% ipython --no-banner

In [1]: import numpy as np

In [2]: from numpy import linalg as LA

In [3]: np.set_printoptions(precision=2, suppress=True, linewidth=160, sign=" ")

In [4]: F = np.array([[0, 1, 1, 1], [1, 0, 0, 0], [1, 0, 0, 1], [1, 0, 1, 0]])

In [5]: F
Out[5]: 
array([[ 0,  1,  1,  1],
       [ 1,  0,  0,  0],
       [ 1,  0,  0,  1],
       [ 1,  0,  1,  0]])

In [6]: Q = F.astype(float).copy()

In [7]: for j in range(4):
   ...:     Q[:, j] -= Q[:, :j] @ (Q[:, :j].T @ Q[:, j])
   ...:     Q[:, j] /= LA.norm(Q[:, j])
   ...: 

In [8]: Q.round(2) + 0
Out[8]: 
array([[ 0.  ,  1.  ,  0.  ,  0.  ],
       [ 0.58,  0.  , -0.41, -0.71],
       [ 0.58,  0.  , -0.41,  0.71],
       [ 0.58,  0.  ,  0.82,  0.  ]])

In [9]: np.round(Q.T @ Q, 2) + 0
Out[9]: 
array([[ 1.,  0.,  0.,  0.],
       [ 0.,  1.,  0.,  0.],
       [ 0.,  0.,  1.,  0.],
       [ 0.,  0.,  0.,  1.]])

In [10]: Y = LA.inv(F)

In [11]: round(LA.slogdet(F)[0], 2)
Out[11]: np.float64(1.0)

In [12]: LA.inv(Y)
Out[12]: 
array([[ 0.,  1.,  1.,  1.],
       [ 1.,  0.,  0.,  0.],
       [ 1.,  0.,  0.,  1.],
       [ 1.,  0.,  1.,  0.]])

In [13]: F @ Y
Out[13]: 
array([[ 1.,  0.,  0.,  0.],
       [ 0.,  1.,  0.,  0.],
       [ 0.,  0.,  1.,  0.],
       [ 0.,  0.,  0.,  1.]])

In [14]: Y
Out[14]: 
array([[ 0.,  1.,  0.,  0.],
       [ 1.,  2., -1., -1.],
       [ 0., -1.,  0.,  1.],
       [ 0., -1.,  1.,  0.]])

In [15]: (np.abs(Y) > 1e-9).astype(int)
Out[15]: 
array([[ 0,  1,  0,  0],
       [ 1,  1,  1,  1],
       [ 0,  1,  0,  1],
       [ 0,  1,  1,  0]])
